$ python3 -q
>>> import numpy as np
>>> np.set_printoptions(suppress=True, linewidth=100)
>>> tidy = lambda a: np.round(a, 2) + 0
>>> mat = np.load("mat.npy")
>>> tidy(mat)
array([[-1.22,  0.71, -2.65],
       [-1.49, -2.6 , -0.02],
       [-2.3 ,  1.31,  1.41]])
>>> print(tidy(np.linalg.det(mat.T)))
27.0
>>> print(tidy(np.einsum("ii->", mat)))
-2.41
>>> tidy(np.kron(np.eye(2, dtype=int), mat))
array([[-1.22,  0.71, -2.65,  0.  ,  0.  ,  0.  ],
       [-1.49, -2.6 , -0.02,  0.  ,  0.  ,  0.  ],
       [-2.3 ,  1.31,  1.41,  0.  ,  0.  ,  0.  ],
       [ 0.  ,  0.  ,  0.  , -1.22,  0.71, -2.65],
       [ 0.  ,  0.  ,  0.  , -1.49, -2.6 , -0.02],
       [ 0.  ,  0.  ,  0.  , -2.3 ,  1.31,  1.41]])
>>> tidy(np.linalg.eigvals(mat).sum().real)
np.float64(-2.41)
>>> def softmax(z):
...     e = np.exp(z - z.max(axis=-1, keepdims=True))
...     return e / e.sum(axis=-1, keepdims=True)
... 
>>> tidy(softmax(mat[1]))
array([0.18, 0.06, 0.77])
>>> tidy(softmax(mat[1] + 4))
array([0.18, 0.06, 0.77])
>>> scores = mat @ mat.T / np.sqrt(3)
>>> softmax(scores).round(6).argmax(axis=1)
array([0, 1, 2])
>>> Y = mat / np.linalg.norm(mat, axis=1, keepdims=True)
>>> C2 = Y @ Y.T
>>> (np.abs(C2) > 0.9).astype(int)
array([[1, 0, 0],
       [0, 1, 0],
       [0, 0, 1]])
>>> print(tidy(np.linalg.norm(Y, axis=1)))
[1. 1. 1.]
>>> tidy(C2[2])
array([0., 0., 1.])
>>> np.degrees(np.arccos(np.clip(C2[2, 0], -1, 1)))
np.float64(90.0)
>>> C2 = mat.T @ mat
>>> tidy(np.diag(C2))
array([9., 9., 9.])
>>> tidy(C2)
array([[9., 0., 0.],
       [0., 9., 0.],
       [0., 0., 9.]])
>>> tidy(np.linalg.svd(mat, compute_uv=False) ** 2)
array([9., 9., 9.])
>>> print(np.allclose(C2, C2.T))
True
